$ python3 -q
>>> import numpy as np
>>> np.set_printoptions(precision=2, suppress=True, linewidth=200, legacy="1.25")
>>> data = np.loadtxt("dump.csv", delimiter=",")
>>> print(data)
[[1. 0. 0. 0. 0. 0. 0. 0. 0. 0. 0. 0.]
 [1. 1. 0. 0. 0. 0. 0. 0. 0. 0. 0. 0.]
 [6. 6. 1. 0. 0. 0. 0. 0. 0. 0. 0. 0.]
 [1. 7. 8. 1. 0. 0. 0. 0. 0. 0. 0. 0.]
 [7. 0. 2. 9. 1. 0. 0. 0. 0. 0. 0. 0.]
 [2. 3. 2. 4. 4. 1. 0. 0. 0. 0. 0. 0.]
 [2. 8. 1. 9. 4. 8. 1. 0. 0. 0. 0. 0.]
 [8. 4. 2. 2. 9. 9. 6. 1. 0. 0. 0. 0.]
 [8. 9. 8. 3. 3. 3. 1. 4. 1. 0. 0. 0.]
 [5. 1. 7. 7. 8. 7. 8. 3. 4. 1. 0. 0.]
 [0. 2. 4. 3. 5. 1. 1. 8. 3. 1. 1. 0.]
 [2. 2. 2. 0. 2. 4. 7. 7. 5. 6. 1. 1.]]
>>> U, sig, VT = np.linalg.svd(data)
>>> print(sig.round(2) + 0)
[33.91 14.95 12.72  9.93  8.6   7.07  5.8   2.35  1.43  0.46  0.09  0.  ]
>>> A2 = U[:, :11] @ np.diag(sig[:11]) @ VT[:11]
>>> print(np.linalg.matrix_rank(A2))
11
>>> print(round(float(np.abs(data - A2).max()), 2))
0.0
>>> print(np.linalg.matrix_rank(data, rtol=0.05))
8
>>> print(A2.round(2) + 0)
[[1. 0. 0. 0. 0. 0. 0. 0. 0. 0. 0. 0.]
 [1. 1. 0. 0. 0. 0. 0. 0. 0. 0. 0. 0.]
 [6. 6. 1. 0. 0. 0. 0. 0. 0. 0. 0. 0.]
 [1. 7. 8. 1. 0. 0. 0. 0. 0. 0. 0. 0.]
 [7. 0. 2. 9. 1. 0. 0. 0. 0. 0. 0. 0.]
 [2. 3. 2. 4. 4. 1. 0. 0. 0. 0. 0. 0.]
 [2. 8. 1. 9. 4. 8. 1. 0. 0. 0. 0. 0.]
 [8. 4. 2. 2. 9. 9. 6. 1. 0. 0. 0. 0.]
 [8. 9. 8. 3. 3. 3. 1. 4. 1. 0. 0. 0.]
 [5. 1. 7. 7. 8. 7. 8. 3. 4. 1. 0. 0.]
 [0. 2. 4. 3. 5. 1. 1. 8. 3. 1. 1. 0.]
 [2. 2. 2. 0. 2. 4. 7. 7. 5. 6. 1. 1.]]
>>> print(round(np.linalg.norm(data - A2, 2), 2), round(float(sig[11]), 2))
0.0 0.0
>>> print(np.sort(np.linalg.eigvals(data)))
[1. 1. 1. 1. 1. 1. 1. 1. 1. 1. 1. 1.]
>>> print(np.linalg.matrix_rank(data - data[0, 0] * np.eye(12)))
11
>>> print(np.argsort(-np.linalg.norm(data, axis=0).round(6), kind="stable")[:3])
[1 0 3]
>>> print(np.linalg.cond(data) > 100)
True
>>> print(np.linalg.matrix_rank(data, rtol=0.1))
7
>>> blk = np.stack([data, 2 * data, data[::-1]])
>>> print((blk @ data.T).shape)
(3, 12, 12)
>>> print(np.linalg.matrix_rank(blk))
[12 12 12]
>>> print(np.linalg.det(blk))
[   1. 4096.    1.]
>>> print(np.linalg.matrix_rank(blk.reshape(3, -1)))
2
>>> print(np.einsum("bij,cij->bc", blk, blk))
[[1799. 3598.  724.]
 [3598. 7196. 1448.]
 [ 724. 1448. 1799.]]
>>> print(blk.sum(axis=0))
[[ 5.  2.  2.  0.  2.  4.  7.  7.  5.  6.  1.  1.]
 [ 3.  5.  4.  3.  5.  1.  1.  8.  3.  1.  1.  0.]
 [23. 19. 10.  7.  8.  7.  8.  3.  4.  1.  0.  0.]
 [11. 30. 32.  6.  3.  3.  1.  4.  1.  0.  0.  0.]
 [29.  4.  8. 29. 12.  9.  6.  1.  0.  0.  0.  0.]
 [ 8. 17.  7. 21. 16. 11.  1.  0.  0.  0.  0.  0.]
 [ 8. 27.  5. 31. 16. 25.  3.  0.  0.  0.  0.  0.]
 [31. 12.  8. 15. 28. 27. 18.  3.  0.  0.  0.  0.]
 [25. 34. 32. 10.  9.  9.  3. 12.  3.  0.  0.  0.]
 [21.  9. 22. 21. 24. 21. 24.  9. 12.  3.  0.  0.]
 [ 1.  7. 12.  9. 15.  3.  3. 24.  9.  3.  3.  0.]
 [ 7.  6.  6.  0.  6. 12. 21. 21. 15. 18.  3.  3.]]
>>> A2 = data / np.linalg.norm(data, axis=1, keepdims=True)
>>> cov = A2 @ A2.T
>>> print(cov[4])
[0.6  0.43 0.44 0.26 1.   0.71 0.57 0.44 0.55 0.57 0.3  0.12]
>>> print(np.linalg.norm(A2, axis=1))
[1. 1. 1. 1. 1. 1. 1. 1. 1. 1. 1. 1.]
>>> print(np.argwhere(np.triu(np.abs(cov) > 0.95, 1)))
[[1 2]]
>>> A = np.array([[-1.2, 1.6, 0.4, -0.1, -1.6, -0.3, 0.3],
...     [1.4, 0.2, -0.7, 1.0, 1.2, 1.6, -0.2],
...     [2.5, -0.7, 0.7, 0.2, -0.5, -0.7, 0.1],
...     [-0.6, -0.5, 0.6, -1.2, 0.7, -1.1, 0.4],
...     [0.5, -0.4, 0.7, -0.3, 0.6, 0.5, 0.7],
...     [-0.4, -1.2, -0.2, -0.1, -1.1, 0.9, -2.0],
...     [-0.4, -2.1, 1.1, 0.0, -2.3, 0.5, -0.1],
...     [0.2, 1.4, -1.0, 1.4, -0.4, -0.1, 0.3],
...     [-0.6, -1.0, 0.0, -0.7, 1.1, -0.7, 0.9],
...     [-0.3, -1.1, 0.7, -1.2, 0.2, 0.9, 0.2],
...     [0.3, -0.4, -1.1, -1.2, -0.4, 0.4, 0.0],
...     [0.7, -1.0, -1.1, 1.3, 0.0, -1.3, 0.5],
...     [-0.5, 1.0, 0.2, -2.6, 0.0, 0.2, 0.9],
...     [-1.1, 1.6, 1.2, 1.4, 0.1, -0.5, 1.2]])
>>> A[4] *= 5
>>> print(A)
[[-1.2  1.6  0.4 -0.1 -1.6 -0.3  0.3]
 [ 1.4  0.2 -0.7  1.   1.2  1.6 -0.2]
 [ 2.5 -0.7  0.7  0.2 -0.5 -0.7  0.1]
 [-0.6 -0.5  0.6 -1.2  0.7 -1.1  0.4]
 [ 2.5 -2.   3.5 -1.5  3.   2.5  3.5]
 [-0.4 -1.2 -0.2 -0.1 -1.1  0.9 -2. ]
 [-0.4 -2.1  1.1  0.  -2.3  0.5 -0.1]
 [ 0.2  1.4 -1.   1.4 -0.4 -0.1  0.3]
 [-0.6 -1.   0.  -0.7  1.1 -0.7  0.9]
 [-0.3 -1.1  0.7 -1.2  0.2  0.9  0.2]
 [ 0.3 -0.4 -1.1 -1.2 -0.4  0.4  0. ]
 [ 0.7 -1.  -1.1  1.3  0.  -1.3  0.5]
 [-0.5  1.   0.2 -2.6  0.   0.2  0.9]
 [-1.1  1.6  1.2  1.4  0.1 -0.5  1.2]]
>>> vec = np.array([3, 2, 2, 0, 1, 2, 2])
>>> print(np.einsum("ij,j->i", A, vec))
[-1.2  7.2  5.8 -2.3 25.5 -7.3 -4.7  1.4 -2.3  0.7 -1.7 -3.7  3.1  3.8]
>>> print((A * vec).sum(axis=1))
[-1.2  7.2  5.8 -2.3 25.5 -7.3 -4.7  1.4 -2.3  0.7 -1.7 -3.7  3.1  3.8]
>>> print(np.sign((A @ vec).round(6)))
[-1.  1.  1. -1.  1. -1. -1.  1. -1.  1. -1. -1.  1.  1.]
>>> print(A @ np.eye(7)[5])
[-0.3  1.6 -0.7 -1.1  2.5  0.9  0.5 -0.1 -0.7  0.9  0.4 -1.3  0.2 -0.5]
>>> print(A * vec)
[[-3.6  3.2  0.8 -0.  -1.6 -0.6  0.6]
 [ 4.2  0.4 -1.4  0.   1.2  3.2 -0.4]
 [ 7.5 -1.4  1.4  0.  -0.5 -1.4  0.2]
 [-1.8 -1.   1.2 -0.   0.7 -2.2  0.8]
 [ 7.5 -4.   7.  -0.   3.   5.   7. ]
 [-1.2 -2.4 -0.4 -0.  -1.1  1.8 -4. ]
 [-1.2 -4.2  2.2  0.  -2.3  1.  -0.2]
 [ 0.6  2.8 -2.   0.  -0.4 -0.2  0.6]
 [-1.8 -2.   0.  -0.   1.1 -1.4  1.8]
 [-0.9 -2.2  1.4 -0.   0.2  1.8  0.4]
 [ 0.9 -0.8 -2.2 -0.  -0.4  0.8  0. ]
 [ 2.1 -2.  -2.2  0.   0.  -2.6  1. ]
 [-1.5  2.   0.4 -0.   0.   0.4  1.8]
 [-3.3  3.2  2.4  0.   0.1 -1.   2.4]]
>>> print((A @ vec).argmax())
4
>>> print(A @ (2 * vec))
[ -2.4  14.4  11.6  -4.6  51.  -14.6  -9.4   2.8  -4.6   1.4  -3.4  -7.4   6.2   7.6]
>>> blk = np.stack([A, -2 * A, A[::-1]])
>>> print(np.linalg.matrix_rank(blk.reshape(3, -1)))
2
>>> print(np.einsum("bij,cij->bc", blk, blk))
[[ 139.   -278.     16.58]
 [-278.    556.    -33.16]
 [  16.58  -33.16  139.  ]]
>>> print(blk.shape)
(3, 14, 7)
>>> M = np.loadtxt("layer15.csv", delimiter=",")
>>> print(M)
[[-1.24 -0.26  0.26  0.5  -1.49  1.76 -0.85 -1.03]
 [-1.67 -0.12  0.01 -1.51  1.69  0.95  0.21  0.31]
 [ 0.87  0.82 -1.51  0.29 -0.07  1.74  0.17  1.45]
 [-1.46  1.41  0.94  0.79 -0.62 -0.62  0.31  1.59]
 [-0.73 -1.94 -0.91 -0.02 -1.   -0.35  1.46  0.79]
 [-0.15 -0.97  0.4   2.29  1.55  0.46  0.03  0.13]
 [-0.58 -0.55 -1.2   0.05  0.1  -0.92 -2.34  0.77]
 [ 0.95 -1.12  1.82 -0.72 -0.32  0.64 -0.72  1.41]]
>>> cov = M.T @ M
>>> print(np.linalg.eigvalsh(cov)[::-1])
[9. 9. 9. 9. 9. 9. 9. 9.]
>>> print(np.linalg.matrix_rank(cov))
8
>>> print(np.diag(cov))
[9. 9. 9. 9. 9. 9. 9. 9.]
>>> A2 = np.array([[2, 3], [3, -2], [-2, 1], [0, -2], [0, 2], [-2, 3], [-2, 0], [1, 1]])
>>> print(np.einsum("ij,ij->i", M, M))
[9. 9. 9. 9. 9. 9. 9. 9.]
>>> A2 @ M
Traceback (most recent call last):
  File "<python-input-52>", line 1, in <module>
    A2 @ M
    ~~~^~~
ValueError: matmul: Input operand 1 has a mismatch in its core dimension 0, with gufunc signature (n?,k),(k,m?)->(n?,m?) (size 8 is different from 2)
>>> u = np.array([1, 1, 2, 2, 0, 0, -3, 2])
>>> A2 = M + np.outer(u, np.eye(8)[2])
>>> print(round(float(np.linalg.det(A2) / np.linalg.det(M)), 2), round(float(1 + np.linalg.solve(M, u)[2]), 2))
1.71 1.71
>>> print(np.linalg.matrix_rank(np.linalg.inv(A2) - np.linalg.inv(M), tol=1e-8))
1
>>> F = np.array([[2, 1, 0, 0, 0, 0],
...     [2, 2, 0, 0, 0, 0],
...     [2, 1, 0, 0, 0, 0],
...     [0, 0, 2, 1, 0, 0],
...     [0, 0, 2, 2, 0, 0],
...     [0, 0, 2, 1, 0, 0],
...     [0, 0, 0, 0, 2, 1],
...     [0, 0, 0, 0, 2, 2],
...     [0, 0, 0, 0, 2, 1]])
>>> proj = F @ np.linalg.solve(F.T @ F, F.T)
>>> print(proj.round(2) + 0)
[[0.5 0.  0.5 0.  0.  0.  0.  0.  0. ]
 [0.  1.  0.  0.  0.  0.  0.  0.  0. ]
 [0.5 0.  0.5 0.  0.  0.  0.  0.  0. ]
 [0.  0.  0.  0.5 0.  0.5 0.  0.  0. ]
 [0.  0.  0.  0.  1.  0.  0.  0.  0. ]
 [0.  0.  0.  0.5 0.  0.5 0.  0.  0. ]
 [0.  0.  0.  0.  0.  0.  0.5 0.  0.5]
 [0.  0.  0.  0.  0.  0.  0.  1.  0. ]
 [0.  0.  0.  0.  0.  0.  0.5 0.  0.5]]
>>> print(proj @ F[:, 3])
[0. 0. 0. 1. 2. 1. 0. 0. 0.]
>>> A2 = np.c_[F[:, :4] @ np.array([[3, 0, -1, 3], [-1, 3, -3, -2], [-2, 1, 3, -2], [-1, 1, 3, -1]]), np.array([1, 1, 2, 2, 0, 1, 2, 0, 0])]
>>> print(A2)
[[ 5  3 -5  4  1]
 [ 4  6 -8  2  1]
 [ 5  3 -5  4  2]
 [-5  3  9 -5  2]
 [-6  4 12 -6  0]
 [-5  3  9 -5  1]
 [ 0  0  0  0  2]
 [ 0  0  0  0  0]
 [ 0  0  0  0  0]]
>>> print(np.round(np.linalg.lstsq(F, A2[:, 0])[0], 2) + 0)
[ 3. -1. -2. -1.  0.  0.]
>>> print(np.linalg.norm(np.linalg.qr(F)[0].T @ A2, axis=0) ** 2 / ((A2 ** 2).sum(axis=0) + 1e-12))
[1.  1.  1.  1.  0.8]
>>> print(np.linalg.matrix_rank(np.c_[F, A2]))
7
>>> print(np.round(np.linalg.norm(A2 - F @ np.linalg.lstsq(F, A2)[0], axis=0), 2) + 0)
[0.   0.   0.   0.   1.73]
